$ python -q
>>> import numpy as np
>>> import numpy.linalg as la
>>> np.set_printoptions(precision=3, suppress=True, linewidth=120)
>>> A = np.load("dump.npy")
>>> A
array([[ 2.626,  4.766, -1.225, -4.64 , -2.299, -0.419],
       [ 4.368, -1.332, -1.666, -4.377, -3.65 , -3.283]])
>>> t = np.radians(180)
>>> R = np.eye(6)
>>> R[2, 2] = R[0, 0] = np.cos(t)
>>> R[2, 0], R[0, 2] = -np.sin(t), np.sin(t)
>>> R.round(3) + 0
array([[-1.,  0.,  0.,  0.,  0.,  0.],
       [ 0.,  1.,  0.,  0.,  0.,  0.],
       [ 0.,  0., -1.,  0.,  0.,  0.],
       [ 0.,  0.,  0.,  1.,  0.,  0.],
       [ 0.,  0.,  0.,  0.,  1.,  0.],
       [ 0.,  0.,  0.,  0.,  0.,  1.]])
>>> out = A @ R.T
>>> out
array([[-2.626,  4.766,  1.225, -4.64 , -2.299, -0.419],
       [-4.368, -1.332,  1.666, -4.377, -3.65 , -3.283]])
>>> np.allclose(A @ A.T, out @ out.T)
True
>>> np.round(la.det(R), 3), np.trace(R)
(np.float64(1.0), np.float64(2.0))
>>> np.abs(out - A).max(axis=0)
array([8.736, 0.   , 3.332, 0.   , 0.   , 0.   ])
>>> J = np.load("run10.npy")
>>> J
array([[-0.4, -0.2, -0.2,  1.5, -0.8],
       [-1. , -1.6, -0.5,  0.3,  1.5],
       [-0.3,  1.2,  0.5,  0.4,  0.3],
       [ 0.8, -2. , -1.8, -1.3,  0. ],
       [ 0.1,  0.8,  0.1, -0.7, -0.4]])
>>> f = np.array([-5, 5, -2, -4, 0])
>>> out = J + np.outer(f, np.eye(5)[3])
>>> la.matrix_rank(out - J)
np.int64(1)
>>> W0 = np.loadtxt("mat.csv", delimiter=",")
>>> W0
array([[-0.03,  0.03, -0.27, -0.47],
       [ 0.09, -0.24,  0.51,  0.86],
       [ 0.09, -0.78, -0.57, -1.12],
       [ 0.13, -0.29,  0.85,  1.45],
       [-0.01,  0.32,  0.53,  0.98],
       [ 0.03, -0.54, -0.75, -1.4 ]])
>>> # rows and columns are dependent
>>> la.cond(W0) > 100
np.True_
>>> rk = la.matrix_rank(W0)
>>> rk
np.int64(2)
>>> ns = la.svd(W0)[2][rk:].T
>>> ns @ ns.T
array([[ 0.964,  0.18 , -0.033, -0.031],
       [ 0.18 ,  0.039,  0.059, -0.043],
       [-0.033,  0.059,  0.752, -0.426],
       [-0.031, -0.043, -0.426,  0.244]])
>>> np.round(W0 @ ns, 3) + 0
array([[0., 0.],
       [0., 0.],
       [0., 0.],
       [0., 0.],
       [0., 0.],
       [0., 0.]])
>>> [int(la.matrix_rank(W0[:, :j + 1])) for j in range(4)]
[1, 2, 2, 2]
>>> la.matrix_rank(W0.T @ W0), la.matrix_rank(W0 @ W0.T)
(np.int64(2), np.int64(2))
>>> [int(la.matrix_rank(W0[:i])) for i in range(1, len(W0) + 1)]
[1, 2, 2, 2, 2, 2]
